% ipython --no-banner

In [1]: import numpy as np

In [2]: np.set_printoptions(precision=2, suppress=True, linewidth=120)

In [3]: mat = np.load("layer9.npy")

In [4]: mat
Out[4]: 
array([[0.4 , 0.4 , 0.08, 0.08, 0.08, 0.08, 0.24],
       [0.4 , 0.4 , 0.08, 0.08, 0.08, 0.08, 0.24],
       [0.08, 0.08, 0.02, 0.02, 0.02, 0.02, 0.05],
       [0.08, 0.08, 0.02, 0.02, 0.02, 0.02, 0.05],
       [0.08, 0.08, 0.02, 0.02, 0.02, 0.02, 0.05],
       [0.08, 0.08, 0.02, 0.02, 0.02, 0.02, 0.05],
       [0.24, 0.24, 0.05, 0.05, 0.05, 0.05, 0.14]])

In [5]: Uu, s, Vt = np.linalg.svd(mat)

In [6]: np.argmax(s[:-1] / (s[1:] + 1e-6)) + 1
Out[6]: np.int64(1)

In [7]: A2 = Uu[:, :1] @ np.diag(s[:1]) @ Vt[:1]

In [8]: round(np.linalg.norm(mat - A2, 2), 2), round(float(s[1]), 2)
Out[8]: (np.float64(0.0), 0.0)

In [9]: np.linalg.matrix_rank(mat, rtol=0.05)
Out[9]: np.int64(1)

In [10]: round(float(np.linalg.norm(mat - A2) / np.linalg.norm(mat)), 2)
Out[10]: 0.0

In [11]: r = np.linalg.matrix_rank(mat)

In [12]: r
Out[12]: np.int64(1)

In [13]: null = np.linalg.svd(mat)[2][r:].T

In [14]: [int(np.linalg.matrix_rank(np.delete(mat, i, axis=0))) for i in range(7)]
Out[14]: [1, 1, 1, 1, 1, 1, 1]

In [15]: [int(np.linalg.matrix_rank(mat[:, :j + 1])) for j in range(7)]
Out[15]: [1, 1, 1, 1, 1, 1, 1]

In [16]: null.shape
Out[16]: (7, 6)

In [17]: np.linalg.lstsq(mat[:-1].T, mat[-1])[2]
Out[17]: np.int32(1)

In [18]: np.allclose(mat[:-1].T @ np.linalg.lstsq(mat[:-1].T, mat[-1])[0], mat[-1])
Out[18]: True

In [19]: np.unique(mat.round(6), axis=0).shape
Out[19]: (3, 7)

In [20]: vals, vecs = np.linalg.eigh(mat)

In [21]: x0 = np.array([-3, 2, -3, -1, 1, 0, -2])

In [22]: np.round(np.linalg.eigvalsh(mat[1:, 1:]), 2) + 0
Out[22]: array([0. , 0. , 0. , 0. , 0. , 0.6])

In [23]: round(x0 @ mat @ x0 / (x0 @ x0), 2), np.round(vals[0], 2), round(float(vals[-1]), 2)
Out[23]: (np.float64(0.11), np.float64(-0.0), 1.0)

In [24]: (np.sign(vecs[:, -1].round(6)) == np.sign(vecs[0, -1].round(6))).astype(int)
Out[24]: array([1, 1, 1, 1, 1, 1, 1])

In [25]: m1 = np.loadtxt("block9.csv", delimiter=",")

In [26]: m1
Out[26]: 
array([[-4.79, -3.81,  7.91],
       [-6.71,  7.39, -0.66],
       [ 5.36, -6.7 , -5.13],
       [-7.63,  5.64, -3.16],
       [-8.07, -3.77, -4.54],
       [ 0.45,  6.46,  7.62],
       [-1.83,  8.43, -5.05],
       [-6.92, -5.41,  4.79],
       [ 4.16,  8.13,  4.07],
       [ 6.28,  0.37,  7.77],
       [-7.02,  6.08,  3.71],
       [ 3.17,  5.66, -7.6 ],
       [-5.16,  3.07,  7.99],
       [-5.33, -8.28,  1.76],
       [-9.01, -2.83, -3.29],
       [-8.77, -3.95,  2.73],
       [-1.26, -2.32, -9.65],
       [ 4.12, -5.48,  7.28],
       [ 8.1 , -5.3 , -2.51],
       [ 4.58,  7.43,  4.87],
       [ 4.  , -7.88,  4.67],
       [-9.77,  1.93, -0.87],
       [ 6.31,  3.68, -6.83],
       [-4.81,  4.32,  7.63],
       [ 4.92, -7.82,  3.83],
       [ 4.54, -1.3 , -8.82],
       [ 9.73, -2.33,  0.02],
       [ 3.25, -0.71, -9.43]])

In [27]: C2 = np.cov(m1, rowvar=False)

In [28]: np.argsort(-m1.std(axis=0).round(6), kind="stable")
Out[28]: array([0, 2, 1])

In [29]: np.polyfit(m1[:, 2], m1[:, 0], 1)
Out[29]: array([-0.11, -0.61])

In [30]: idx = m1[:, 2] > np.median(m1[:, 2])

In [31]: r0 = m1[idx].mean(axis=0) - m1[~idx].mean(axis=0)

In [32]: np.argsort(-np.abs(r0).round(6), kind="stable")
Out[32]: array([2, 1, 0])

In [33]: r0
Out[33]: array([-0.75, -1.02, 10.3 ])

In [34]: idx.astype(int)
Out[34]: array([1, 0, 0, 0, 0, 1, 0, 1, 1, 1, 1, 0, 1, 1, 0, 1, 0, 1, 0, 1, 1, 0, 0, 1, 1, 0, 0, 0])

In [35]: Xs = m1 - m1.mean(axis=1)
Traceback (most recent call last):
  Cell In[35], line 1
    Xs = m1 - m1.mean(axis=1)
ValueError: operands could not be broadcast together with shapes (28,3) (28,) 


In [36]: Xs = m1 - m1.mean(axis=0)

In [37]: Uu, s, Vt = np.linalg.svd(Xs, full_matrices=False)

In [38]: np.abs(Vt[0]).argmax()
Out[38]: np.int64(0)

In [39]: Vt[0] * np.sign(Vt[0, np.abs(Vt[0]).argmax()])
Out[39]: array([ 0.83, -0.27, -0.49])

In [40]: np.round(Xs.mean(axis=0), 2) + 0
Out[40]: array([0., 0., 0.])

In [41]: (np.sign(Uu[:, 0]) == np.sign(Uu[0, 0])).astype(int)
Out[41]: array([1, 1, 0, 1, 1, 1, 1, 1, 1, 0, 1, 0, 1, 1, 1, 1, 0, 0, 0, 0, 0, 1, 0, 1, 0, 0, 0, 0])

In [42]: s ** 2 / (s ** 2).sum()
Out[42]: array([0.4 , 0.32, 0.28])

In [43]: np.linalg.matrix_rank(Xs)
Out[43]: np.int64(3)

In [44]: r0, r1 = m1[2], m1[4]

In [45]: np.round(r0 @ r1, 2)
Out[45]: np.float64(5.29)

In [46]: round(float(r0 @ r0), 2)
Out[46]: 99.94

In [47]: pr = (r0 @ r1) / (r0 @ r0) * r0

In [48]: np.outer(r0, r1)
Out[48]: 
array([[-43.26, -20.21, -24.33],
       [ 54.07,  25.26,  30.42],
       [ 41.4 ,  19.34,  23.29]])

In [49]: r1 - pr
Out[49]: array([-8.35, -3.42, -4.27])

In [50]: pr
Out[50]: array([ 0.28, -0.35, -0.27])

In [51]: np.linalg.matrix_rank(np.outer(r0, r1))
Out[51]: np.int64(1)

In [52]: (r1 - pr) @ r0
Out[52]: np.float64(0.0)

In [53]: A2 = np.c_[m1[:, :2] @ np.array([[0, 2], [0, -1]]), np.array([1, 0, 2, 0, 1, 1, 2, 1, 2, 3, 3, 3, 0, 0, 1, 1, 0, 1, 1, 0, 3, 1, 0, 3, 2, 2, 2, 1])]

In [54]: A2
Out[54]: 
array([[  0.  ,  -5.77,   1.  ],
       [  0.  , -20.81,   0.  ],
       [  0.  ,  17.42,   2.  ],
       [  0.  , -20.9 ,   0.  ],
       [  0.  , -12.37,   1.  ],
       [  0.  ,  -5.56,   1.  ],
       [  0.  , -12.09,   2.  ],
       [  0.  ,  -8.43,   1.  ],
       [  0.  ,   0.19,   2.  ],
       [  0.  ,  12.19,   3.  ],
       [  0.  , -20.12,   3.  ],
       [  0.  ,   0.68,   3.  ],
       [  0.  , -13.39,   0.  ],
       [  0.  ,  -2.38,   0.  ],
       [  0.  , -15.19,   1.  ],
       [  0.  , -13.59,   1.  ],
       [  0.  ,  -0.2 ,   0.  ],
       [  0.  ,  13.72,   1.  ],
       [  0.  ,  21.5 ,   1.  ],
       [  0.  ,   1.73,   0.  ],
       [  0.  ,  15.88,   3.  ],
       [  0.  , -21.47,   1.  ],
       [  0.  ,   8.94,   0.  ],
       [  0.  , -13.94,   3.  ],
       [  0.  ,  17.66,   2.  ],
       [  0.  ,  10.38,   2.  ],
       [  0.  ,  21.79,   2.  ],
       [  0.  ,   7.21,   1.  ]])

In [55]: np.linalg.norm(np.linalg.qr(m1)[0].T @ A2, axis=0) ** 2 / ((A2 ** 2).sum(axis=0) + 1e-12)
Out[55]: array([0.  , 1.  , 0.03])

In [56]: np.round(np.linalg.norm(A2 - m1 @ np.linalg.lstsq(m1, A2)[0], axis=0), 2) + 0
Out[56]: array([0.  , 0.  , 8.75])

In [57]: np.linalg.lstsq(m1, A2[:, 0])[0]
Out[57]: array([0., 0., 0.])

In [58]: E = np.load("mat.npy")

In [59]: E
Out[59]: 
array([[ 2,  0,  8],
       [ 0,  2,  0],
       [ 0, -1,  0]])

In [60]: # row 0 is much longer than the rest

In [61]: A2 = E[0, 0] * E[1:] - np.outer(E[1:, 0], E[0])

In [62]: A2
Out[62]: 
array([[ 0,  4,  0],
       [ 0, -2,  0]])

In [63]: np.linalg.matrix_rank(A2), np.linalg.matrix_rank(E)
Out[63]: (np.int64(1), np.int64(2))

In [64]: np.flatnonzero(~A2.round(6).any(axis=1))
Out[64]: array([], dtype=int64)

In [65]: np.linalg.pinv(A2)
Out[65]: 
array([[ 0. ,  0. ],
       [ 0.2, -0.1],
       [ 0. ,  0. ]])

In [66]: np.linalg.norm(A2, axis=0)
Out[66]: array([0.  , 4.47, 0.  ])

In [67]: arr = np.array([[3.0, -3.0, 0.0, 0.0, 0.0, 0.0],
    ...:     [-3.0, 0.0, -3.0, 0.0, 0.0, 0.0],
    ...:     [0.0, -3.0, 2.0, -3.0, 0.0, 0.0],
    ...:     [0.0, 0.0, -3.0, 1.0, -3.0, 0.0],
    ...:     [0.0, 0.0, 0.0, -3.0, 0.0, -3.0],
    ...:     [0.0, 0.0, 0.0, 0.0, -3.0, 3.0]])

In [68]: arr
Out[68]: 
array([[ 3., -3.,  0.,  0.,  0.,  0.],
       [-3.,  0., -3.,  0.,  0.,  0.],
       [ 0., -3.,  2., -3.,  0.,  0.],
       [ 0.,  0., -3.,  1., -3.,  0.],
       [ 0.,  0.,  0., -3.,  0., -3.],
       [ 0.,  0.,  0.,  0., -3.,  3.]])

In [69]: vals, vecs = np.linalg.eigh(arr)

In [70]: np.linalg.svd(arr, compute_uv=False)
Out[70]: array([6.67, 5.28, 4.38, 3.65, 2.78, 0.57])

In [71]: np.round(vecs.T @ arr @ vecs, 2) + 0
Out[71]: 
array([[-4.38,  0.  ,  0.  ,  0.  ,  0.  ,  0.  ],
       [ 0.  , -2.78,  0.  ,  0.  ,  0.  ,  0.  ],
       [ 0.  ,  0.  ,  0.57,  0.  ,  0.  ,  0.  ],
       [ 0.  ,  0.  ,  0.  ,  3.65,  0.  ,  0.  ],
       [ 0.  ,  0.  ,  0.  ,  0.  ,  5.28,  0.  ],
       [ 0.  ,  0.  ,  0.  ,  0.  ,  0.  ,  6.67]])

In [72]: vals
Out[72]: array([-4.38, -2.78,  0.57,  3.65,  5.28,  6.67])

In [73]: np.linalg.eigvalsh(arr @ arr)
Out[73]: array([ 0.32,  7.75, 13.34, 19.22, 27.83, 44.53])

In [74]: np.round(vecs.T @ vecs, 2) + 0
Out[74]: 
array([[1., 0., 0., 0., 0., 0.],
       [0., 1., 0., 0., 0., 0.],
       [0., 0., 1., 0., 0., 0.],
       [0., 0., 0., 1., 0., 0.],
       [0., 0., 0., 0., 1., 0.],
       [0., 0., 0., 0., 0., 1.]])
